>>> import numpy as np
>>> import numpy.linalg as la
>>> np.set_printoptions(suppress=True, linewidth=100)
>>> other = np.array([[-5, 3, -5, 1], [5, 5, -5, -5]])
>>> J = other.T @ other
>>> J
array([[ 50,  10,   0, -30],
       [ 10,  34, -40, -22],
       [  0, -40,  50,  20],
       [-30, -22,  20,  26]])
>>> la.lstsq(J[:-1].T, J[-1])[2]
np.int32(2)
>>> np.round(J @ la.pinv(J) @ J, 3) + 0
array([[ 50.,  10.,   0., -30.],
       [ 10.,  34., -40., -22.],
       [  0., -40.,  50.,  20.],
       [-30., -22.,  20.,  26.]])
>>> rng = np.random.default_rng(421575)
>>> labels = rng.permutation(4)
>>> labels
array([1, 2, 3, 0])
>>> other = J[labels][:, labels]
>>> np.round(np.sort(np.abs(la.eigvals(other))), 3) + 0
array([  0.   ,   0.   ,  57.639, 102.361])
>>> other
array([[ 34, -40, -22,  10],
       [-40,  50,  20,   0],
       [-22,  20,  26, -30],
       [ 10,   0, -30,  50]])
>>> np.trace(other)
np.int64(160)
>>> W = np.array([[3, 0], [0, 0], [1, 3], [2, 0]])
>>> b = np.array([4, 8])
>>> hid = np.maximum(J @ W + b, 0)
>>> la.matrix_rank(hid)
np.int64(2)
>>> basis = np.array([[-1, 0], [-2, 2]])
>>> hid @ basis
array([[-110,   16],
       [   0,    0],
       [-410,  316],
       [-136,  136]])
>>> (J + J.T) / 2
array([[ 50.,  10.,   0., -30.],
       [ 10.,  34., -40., -22.],
       [  0., -40.,  50.,  20.],
       [-30., -22.,  20.,  26.]])
>>> np.round(la.det(J), 3)
np.float64(-0.0)
>>> np.round(np.sort(np.abs(la.eigvals(J))), 3) + 0
array([  0.   ,   0.   ,  57.639, 102.361])
>>> np.round(np.abs(la.eigvals(J)).max(), 3)
np.float64(102.361)
>>> np.allclose(J @ J.T, J.T @ J)
True
>>> (J - J.T) / 2
array([[0., 0., 0., 0.],
       [0., 0., 0., 0.],
       [0., 0., 0., 0.],
       [0., 0., 0., 0.]])
>>> J @ J
array([[ 3500,  1500, -1000, -2500],
       [ 1500,  3340, -3800, -2420],
       [-1000, -3800,  4500,  2400],
       [-2500, -2420,  2400,  2460]])
>>> J[1] @ J[0]
np.int64(1500)
>>> round(float(la.norm(J[1], 1)), 3), np.round(la.norm(J[1], np.inf), 3)
(106.0, np.float64(40.0))
>>> np.round(la.norm(J, axis=1), 3)
array([59.161, 57.793, 67.082, 49.598])
>>> round(la.norm(J[1] - J[0]), 3)
np.float64(61.968)
>>> np.round(la.norm(J) ** 2 / la.norm(J, 2) ** 2, 3)
np.float64(1.317)
>>> la.norm(J, axis=1).argmax()
np.int64(2)
>>> round(la.norm(J, "nuc"), 3)
np.float64(160.0)
>>> np.round(la.norm(J, axis=0), 3)
array([59.161, 57.793, 67.082, 49.598])
>>> np.round(la.norm(J, 2), 3)
np.float64(102.361)
>>> mat = np.loadtxt("mat.csv", delimiter=",")
>>> mat
array([[-2.,  3.],
       [ 3., -2.]])
>>> labels = rng.permutation(2)
>>> other = mat[:, labels] * rng.choice([-1, 1], 2)
>>> other
array([[ 3., -2.],
       [-2.,  3.]])
>>> left, _, Vt = la.svd(mat.T @ other)
>>> labels
array([1, 0])
>>> np.round(left @ Vt, 3) + 0
array([[0., 1.],
       [1., 0.]])
>>> W0 = np.load("w.npy")
>>> W0
array([[ 0., -2.,  3., -3.],
       [-2.,  0.,  0.,  0.],
       [ 3.,  0.,  0.,  0.],
       [-3.,  0.,  0.,  0.]])
>>> left, s, Vt = la.svd(W0)
>>> np.argmax(s[:-1] / (s[1:] + 1e-6)) + 1
np.int64(2)
>>> s.round(3) + 0
array([4.69, 4.69, 0.  , 0.  ])
>>> other = left[:, :2] @ np.diag(s[:2]) @ Vt[:2]
>>> round(float(la.norm(W0 - other) / la.norm(W0)), 3)
0.0
>>> round(la.norm(W0 - other, 2), 3), round(float(s[2]), 3)
(np.float64(0.0), 0.0)
>>> la.matrix_rank(other)
np.int64(2)
>>> la.matrix_rank(W0, rtol=0.05)
np.int64(2)
>>> other = np.array([[1, 1], [-1, 2]])
>>> basis = np.kron(other, W0)
>>> basis.shape
(8, 8)
>>> la.matrix_rank(basis)
np.int64(4)
>>> arr = np.load("out2.npy")
>>> arr
array([[0, 1, 0, 0],
       [1, 0, 1, 1],
       [0, 1, 0, 1],
       [0, 1, 1, 0]])
>>> labels = rng.permutation(4)
>>> other = arr[:, labels] * rng.choice([-1, 1], 4)
>>> other
array([[ 0,  0, -1,  0],
       [-1,  1,  0,  1],
       [ 0,  1, -1,  0],
       [ 0,  0, -1,  1]])
>>> left, _, Vt = la.svd(arr.T @ other)
>>> np.round(left @ Vt, 3) + 0
array([[-1.,  0.,  0.,  0.],
       [ 0.,  0., -1.,  0.],
       [ 0.,  0.,  0.,  1.],
       [ 0.,  1.,  0.,  0.]])
>>> np.round(la.lstsq(arr, other)[0], 3) + 0
array([[-1.,  0.,  0.,  0.],
       [ 0.,  0., -1.,  0.],
       [ 0.,  0.,  0.,  1.],
       [ 0.,  1.,  0.,  0.]])
>>> labels
array([0, 3, 1, 2])
>>> x0 = np.array([1, 4, 1, -5])
>>> np.sign((arr @ x0).round(6))
array([ 1, -1, -1,  1])
>>> la.norm(arr @ x0) <= la.norm(arr, 2) * la.norm(x0) + 1e-9
np.True_
>>> arr @ np.ones(4)
array([1., 3., 2., 2.])
>>> arr @ (2 * x0)
array([ 8, -6, -2, 10])
>>> arr * x0
array([[ 0,  4,  0,  0],
       [ 1,  0,  1, -5],
       [ 0,  4,  0, -5],
       [ 0,  4,  1,  0]])
>>> (arr @ x0).argmax()
np.int64(3)
>>> arr @ x0
array([ 4, -3, -1,  5])
>>> np.round(la.eigvals(arr), 3)
array([-1.481,  0.311,  2.17 , -1.   ])
>>> np.einsum("ii->", arr)
np.int64(0)
>>> round(la.det(2 * arr), 3), np.round(la.det(arr), 3)
(np.float64(16.0), np.float64(1.0))
>>> np.einsum("ij,ji->", arr, arr)
np.int64(8)
>>> np.kron(np.eye(2, dtype=int), arr)
array([[0, 1, 0, 0, 0, 0, 0, 0],
       [1, 0, 1, 1, 0, 0, 0, 0],
       [0, 1, 0, 1, 0, 0, 0, 0],
       [0, 1, 1, 0, 0, 0, 0, 0],
       [0, 0, 0, 0, 0, 1, 0, 0],
       [0, 0, 0, 0, 1, 0, 1, 1],
       [0, 0, 0, 0, 0, 1, 0, 1],
       [0, 0, 0, 0, 0, 1, 1, 0]])
>>> w, evecs = la.eigh(arr)
>>> x0 = np.array([-2, 1, -2, -1])
>>> np.round(evecs * np.maximum(w, 0) @ evecs.T, 3)
array([[0.379, 0.438, 0.226, 0.226],
       [0.438, 0.832, 0.665, 0.665],
       [0.226, 0.665, 0.635, 0.635],
       [0.226, 0.665, 0.635, 0.635]])
>>> np.round(la.eigvalsh(arr[1:, 1:]), 3)
array([-1., -1.,  2.])
>>> (np.sign(evecs[:, -1].round(6)) == np.sign(evecs[0, -1].round(6))).astype(int)
array([1, 1, 1, 1])
>>> np.round(evecs * np.abs(w) @ evecs.T, 3)
array([[ 0.758, -0.123,  0.453,  0.453],
       [-0.123,  1.664,  0.33 ,  0.33 ],
       [ 0.453,  0.33 ,  1.27 ,  0.27 ],
       [ 0.453,  0.33 ,  0.27 ,  1.27 ]])
>>> Q, evecs = la.qr(arr[:, :2])[0], la.qr(arr[:, 2:])[0]
>>> s = la.svd(Q.T @ evecs, compute_uv=False)
>>> s.round(3) + 0
array([0.943, 0.   ])
>>> (s > 0.9).sum()
np.int64(1)
>>> np.round(np.degrees(np.arccos(s.clip(0, 1))), 3)
array([19.471, 90.   ])
>>> m1 = np.load("test13.npy")
>>> m1
array([[ -1.076,   2.337,   4.144],
       [  1.977,  -1.923, -10.261],
       [ -0.291,  -3.807,  -3.199],
       [  1.128,  -0.585,   3.369],
       [ -4.172,   0.424,   0.525],
       [ -0.314,   1.937,  -4.876],
       [ -0.607,   0.981,   3.429],
       [ -1.755,   1.644,   4.416],
       [  4.369,   0.797,  -4.658],
       [  1.808,  -2.136,   2.898],
       [  1.758,   3.875,   0.907],
       [ -0.573,   2.583,  -5.726],
       [  0.484,  -2.534,   6.239],
       [  1.125,  -2.061,  -5.214],
       [  1.674,   1.572,   7.011],
       [  0.966,   0.513,  -4.731],
       [ -0.734,  -1.376,   2.834],
       [  1.035,  -0.926,  -6.231],
       [ -1.901,  -2.032,   2.715],
       [ -2.036,  -0.812,  -6.875],
       [ -2.931,   0.275,   8.046],
       [ -3.99 ,   4.37 ,  -2.481]])
>>> Xs = m1 - m1.mean(axis=0)
>>> left, s, Vt = la.svd(Xs, full_matrices=False)
>>> la.matrix_rank(Xs)
np.int64(3)
>>> s.round(3)
array([24.013, 10.484,  8.575])
>>> np.searchsorted(np.cumsum(s ** 2) / (s ** 2).sum(), 0.9) + 1
np.int64(2)
>>> np.round(Xs.mean(axis=0), 3) + 0
array([0., 0., 0.])
>>> round(float((s ** 2).sum() ** 2 / (s ** 4).sum()), 3)
1.651
>>> np.round(Vt[0] * np.sign(Vt[0, np.abs(Vt[0]).argmax()]), 3)
array([-0.107,  0.041,  0.993])
>>> np.round(np.abs(Vt[-1]), 3)
array([0.807, 0.587, 0.062])
